% python3 -q
>>> import numpy as np
>>> np.set_printoptions(precision=3, suppress=True, linewidth=100)
>>> E = np.loadtxt("test3.csv", delimiter=",")
>>> print(E)
[[ 12.298 -30.071  -6.053]
 [ -5.436 -12.524   1.47 ]
 [ -5.455 -13.546   3.8  ]
 [ 13.535 -32.016  -4.496]
 [ -5.913 -13.206   3.083]
 [ -2.921 -15.176   2.746]
 [ 11.694 -28.666  -5.326]
 [ 13.51  -30.992  -5.197]
 [ -5.591 -13.085   3.161]
 [ -5.19  -13.319   3.422]
 [ -4.65  -13.946   1.055]
 [ -3.977 -17.171   4.838]
 [ 13.959 -31.197  -5.818]]
>>> Xs = E - E.mean(axis=0)
>>> Uu, s, vt = np.linalg.svd(Xs, full_matrices=False)
>>> print(vt[0] * np.sign(vt[0, np.abs(vt[0]).argmax()]))
[ 0.694 -0.646 -0.318]
>>> print(round(float((s ** 2).sum() ** 2 / (s ** 4).sum()), 3))
1.021
>>> print(np.abs(Uu[:, 0]).argmax())
12
>>> print(np.abs(vt[-1]))
[0.718 0.583 0.381]
>>> print(np.searchsorted(np.cumsum(s ** 2) / (s ** 2).sum(), 0.9) + 1)
1
>>> print(np.round(Xs.mean(axis=0), 3) + 0)
[0. 0. 0.]
>>> print((np.sign(Uu[:, 0]) == np.sign(Uu[0, 0])).astype(int))
[1 0 0 1 0 0 1 1 0 0 0 0 1]
>>> print(s ** 2 / (s ** 2).sum())
[0.989 0.01  0.001]
>>> print(s)
[45.473  4.55   1.217]
>>> print(np.linalg.matrix_rank(Xs))
3
>>> C2 = np.cov(E, rowvar=False)
>>> print(np.median(E, axis=0))
[ -3.977 -15.176   1.47 ]
>>> print(round(float(np.corrcoef(E[:, 0], E[:, 1])[0, 1]), 3))
-0.995
>>> print(E.std(axis=0))
[8.751 8.177 4.161]
>>> print(C2.shape)
(3, 3)
>>> print(np.corrcoef(E.T))
[[ 1.    -0.995 -0.965]
 [-0.995  1.     0.942]
 [-0.965  0.942  1.   ]]
>>> J = np.loadtxt("data.csv", delimiter=",")
>>> print(J)
[[ 0.833  0.804  0.919  0.265]
 [-0.995 -0.973 -0.012 -0.53 ]
 [-0.696 -0.252 -0.332 -0.307]
 [-1.359 -1.029 -0.424  0.004]
 [-0.543 -0.131 -0.305 -1.026]
 [-3.024 -1.749 -1.887 -1.279]
 [-1.948 -0.873 -1.199 -0.891]
 [ 1.498  0.426  0.688  1.   ]
 [-1.189 -0.781 -0.955 -0.883]
 [ 1.209  0.262  0.449  0.135]
 [ 0.535  0.806  0.369  0.379]
 [-0.859 -0.373 -0.157 -0.399]
 [-1.761 -0.223 -0.568 -0.459]
 [-1.918 -0.415 -0.726 -1.223]
 [ 1.56   0.572  0.74   0.406]
 [-0.742 -0.122 -0.179 -0.211]
 [ 3.948  1.754  1.907  1.548]
 [ 1.161  0.776  0.581  0.584]
 [-0.438 -0.179 -0.02  -0.187]
 [-0.813 -0.013 -0.489 -0.939]
 [ 0.576  0.58   0.224  0.519]
 [-0.072  0.284 -0.807 -0.574]
 [ 0.699  0.731  0.406  0.573]]
>>> x = np.array([1, 4, 0, 4])
>>> target = J @ x
>>> print(np.round(np.linalg.solve(J.T @ J, J.T @ target), 3) + 0)
[1. 4. 0. 4.]
>>> rng = np.random.default_rng(37087)
>>> target = target + 0.05 * rng.normal(size=23)
>>> print(target)
[  5.054  -7.019  -2.869  -5.48   -5.201 -15.044  -8.925   7.194  -7.825   2.88    5.226  -3.943
  -4.497  -8.387   5.584  -2.039  17.113   6.603  -1.947  -4.644   4.949  -1.314   5.905]
>>> b, *_ = np.linalg.lstsq(J, target)
>>> print(np.round(J.T @ (target - J @ b), 3) + 0)
[0. 0. 0. 0.]
>>> print(np.round(np.linalg.norm(target - J @ b), 3))
0.231
>>> mat = np.load("x.npy")
>>> print(mat)
[[1.    0.9   0.81  0.729]
 [0.9   1.    0.9   0.81 ]
 [0.81  0.9   1.    0.9  ]
 [0.729 0.81  0.9   1.   ]]
>>> q = mat.astype(float).copy()
>>> for j in range(4):
...     q[:, j] -= q[:, :j] @ (q[:, :j].T @ q[:, j])
...     q[:, j] /= np.linalg.norm(q[:, j])
... 
>>> print(np.round(q.T @ mat, 3) + 0)
[[1.731 1.802 1.782 1.684]
 [0.    0.172 0.269 0.299]
 [0.    0.    0.163 0.227]
 [0.    0.    0.    0.141]]
>>> print(q.round(3) + 0)
[[ 0.578 -0.816  0.     0.   ]
 [ 0.52   0.368 -0.771  0.   ]
 [ 0.468  0.331  0.473 -0.669]
 [ 0.421  0.298  0.426  0.743]]
>>> proj = np.triu(np.array([[-1, 0, -2, -1], [0, -1, -1, -1], [-2, -2, -2, -1], [-1, -1, 2, 2]]), 1) + np.eye(4)
>>> M2 = proj @ mat @ np.linalg.inv(proj)
>>> print(np.linalg.matrix_rank(M2))
4
>>> print(np.trace(M2), np.trace(mat))
4.0 4.0
>>> print(round(float(np.linalg.det(M2)), 3))
0.007
>>> x = np.array([0, 9, 9, -5])
>>> target = mat @ x
>>> print(target)
[11.745 13.05  12.6   10.39 ]
>>> print(np.round(np.linalg.solve(mat, target + mat[:, 2]), 3) + 0)
[ 0.  9. 10. -5.]
>>> Uu, s, vt = np.linalg.svd(mat)
>>> print(np.argmax(s[:-1] / (s[1:] + 1e-6)) + 1)
1
>>> M2 = Uu[:, :1] @ np.diag(s[:1]) @ vt[:1]
>>> print(round(float(np.linalg.norm(mat - M2) / np.linalg.norm(mat)), 3))
0.094
>>> print(round(float(np.abs(mat - M2).max()), 3))
0.162
>>> print(np.round(np.linalg.norm(mat - M2, 2), 3), round(float(s[1]), 3))
0.31 0.31
>>> A = np.array([[1, 2, 0, 0, 0, 3],
...     [0, 3, 0, 0, 0, 0],
...     [0, 0, 0, 0, 0, 0],
...     [3, 3, 0, 2, 0, 3],
...     [0, 0, 0, 0, 3, 0],
...     [3, 3, 0, 3, 0, 2]])
>>> lab = rng.permutation(6)
>>> print(lab)
[1 5 0 4 3 2]
>>> M2 = A[lab][:, lab]
>>> print(np.round(np.linalg.det(M2), 3), np.round(np.linalg.det(A[lab]), 3))
0.0 0.0
>>> print(np.allclose(M2, A))
False
>>> print(np.trace(M2))
11
>>> print(np.sort(np.abs(np.linalg.eigvals(M2))))
[0.    0.606 1.    3.    3.    6.606]
>>> print(round(np.linalg.norm(A, 2) / np.linalg.norm(A), 3))
0.885
>>> print(np.linalg.matrix_rank(A, rtol=0.1))
4
>>> print([round(float(x), 3) for x in np.linalg.svd(A, compute_uv=False)[:3]])
[8.584, 3.0, 2.506]
>>> D = np.linalg.norm(J[:, None] - J[None], axis=-1)
>>> print((D + 1e9 * np.eye(23)).round(6).argmin(axis=1))
[17 11 15  1 19  6 13 14  6 14 22  2 13  6 17  2  7 22 15  4 22  4 10]
>>> print(np.unravel_index(D.round(6).argmax(), D.shape))
(np.int64(5), np.int64(16))
>>> print(np.linalg.matrix_rank(D ** 2))
6
>>> print(np.flatnonzero(D[13] < D.mean() / 2))
[ 6  8 12 13]
>>> print(D.shape)
(23, 23)
>>> rank = np.linalg.matrix_rank(A)
>>> print(rank)
5
>>> ns = np.linalg.svd(A)[2][rank:].T
>>> print(np.linalg.matrix_rank(A.T @ A), np.linalg.matrix_rank(A @ A.T))
5 5
>>> W0 = -1 * np.eye(4) + np.eye(4, k=1)
>>> print(W0)
[[-1.  1.  0.  0.]
 [ 0. -1.  1.  0.]
 [ 0.  0. -1.  1.]
 [ 0.  0.  0. -1.]]
>>> # triangular
>>> f = np.array([1, 1, 2])
>>> print(np.cross(W0[0, :3], W0[3, :3]))
[ 0.  0. -0.]
>>> print(np.convolve(W0[0], f))
[-1.  0. -1.  2.  0.  0.]
>>> print(W0 @ W0)
[[ 1. -2.  1.  0.]
 [ 0.  1. -2.  1.]
 [ 0.  0.  1. -2.]
 [ 0.  0.  0.  1.]]
>>> print(np.prod(np.diag(W0)), np.round(np.linalg.det(W0), 3))
1.0 1.0
>>> print([int(np.linalg.matrix_rank(np.linalg.matrix_power(W0, p))) for p in range(1, 5)])
[4, 4, 4, 4]
>>> print(np.linalg.matrix_power(W0 - np.diag(np.diag(W0)), 4))
[[0. 0. 0. 0.]
 [0. 0. 0. 0.]
 [0. 0. 0. 0.]
 [0. 0. 0. 0.]]
>>> print(np.sort(np.linalg.eigvals(W0)))
[-1. -1. -1. -1.]
>>> q, Rm = np.linalg.qr(W0)
>>> print(q.shape, Rm.shape)
(4, 4) (4, 4)
>>> print(q.T @ q)
[[1. 0. 0. 0.]
 [0. 1. 0. 0.]
 [0. 0. 1. 0.]
 [0. 0. 0. 1.]]
>>> print(q)
[[ 1.  0.  0.  0.]
 [-0.  1.  0.  0.]
 [-0. -0.  1.  0.]
 [-0. -0. -0.  1.]]
>>> f = np.array([0, 3, 0, 1, 2])
>>> r1 = np.array([1, 1, 9, 5, 3])
>>> K = np.outer(f, r1)
>>> print(K)
[[ 0  0  0  0  0]
 [ 3  3 27 15  9]
 [ 0  0  0  0  0]
 [ 1  1  9  5  3]
 [ 2  2 18 10  6]]
>>> rank = np.linalg.matrix_rank(K)
>>> print(rank)
1
>>> ns = np.linalg.svd(K)[2][rank:].T
>>> print([int(np.linalg.matrix_rank(K[:i])) for i in range(1, len(K) + 1)])
[0, 1, 1, 1, 1]
>>> print([int(np.linalg.matrix_rank(K[:, :j + 1])) for j in range(5)])
[1, 1, 1, 1, 1]
>>> print(np.linalg.matrix_rank(K.T @ K), np.linalg.matrix_rank(K @ K.T))
1 1
>>> C2 = K.T @ K
>>> print(np.trace(C2), (K ** 2).sum())
1638 1638
>>> print(np.allclose(C2, C2.T))
True
>>> print(np.diag(C2))
[  14   14 1134  350  126]
>>> print(np.round(np.linalg.eigvalsh(C2)[::-1], 3) + 0)
[1638.    0.    0.    0.    0.]
>>> print(np.round(np.linalg.svd(K, compute_uv=False) ** 2, 3) + 0)
[1638.    0.    0.    0.    0.]
>>> data = np.load("sample2.npy")
>>> print(data)
[[-4  0  0]
 [-3 -2  2]
 [ 5 -1  1]]
>>> # column 0 is much longer than the rest
>>> Uu, s, vt = np.linalg.svd(data)
>>> evecs = vt[:(s > 1e-8).sum()]
>>> x = data[1] + 5 * data[2] + rng.integers(2) * np.eye(3)[0]
>>> print(x)
[22. -7.  7.]
>>> print(np.allclose(evecs.T @ evecs @ x, x))
True
>>> print(np.linalg.matrix_rank(np.vstack([data, x])))
2
>>> print(round(float(np.linalg.norm(x - evecs.T @ evecs @ x)), 3))
0.0
>>> def softmax(z):
...     e = np.exp(z - z.max(axis=-1, keepdims=True))
...     return e / e.sum(axis=-1, keepdims=True)
... 
>>> print(softmax(data[0]))
[0.009 0.495 0.495]
>>> print(softmax(data).sum(axis=1))
[1. 1. 1.]
>>> print(softmax(data[0] + 3))
[0.009 0.495 0.495]
>>> scores = data @ data.T / np.sqrt(3)
>>> print(np.round(softmax(scores + np.triu(np.full(scores.shape, -np.inf), 1)), 3) + 0)
[[1.    0.    0.   ]
 [0.053 0.947 0.   ]
 [0.    0.    1.   ]]
>>> print(softmax(scores).round(6).argmax(axis=1))
[0 1 2]
>>> print(np.round(softmax(scores), 3) + 0)
[[0.91  0.09  0.   ]
 [0.053 0.947 0.   ]
 [0.    0.    1.   ]]
>>> print(softmax(scores)[0] @ data)
[-3.91  -0.181  0.181]
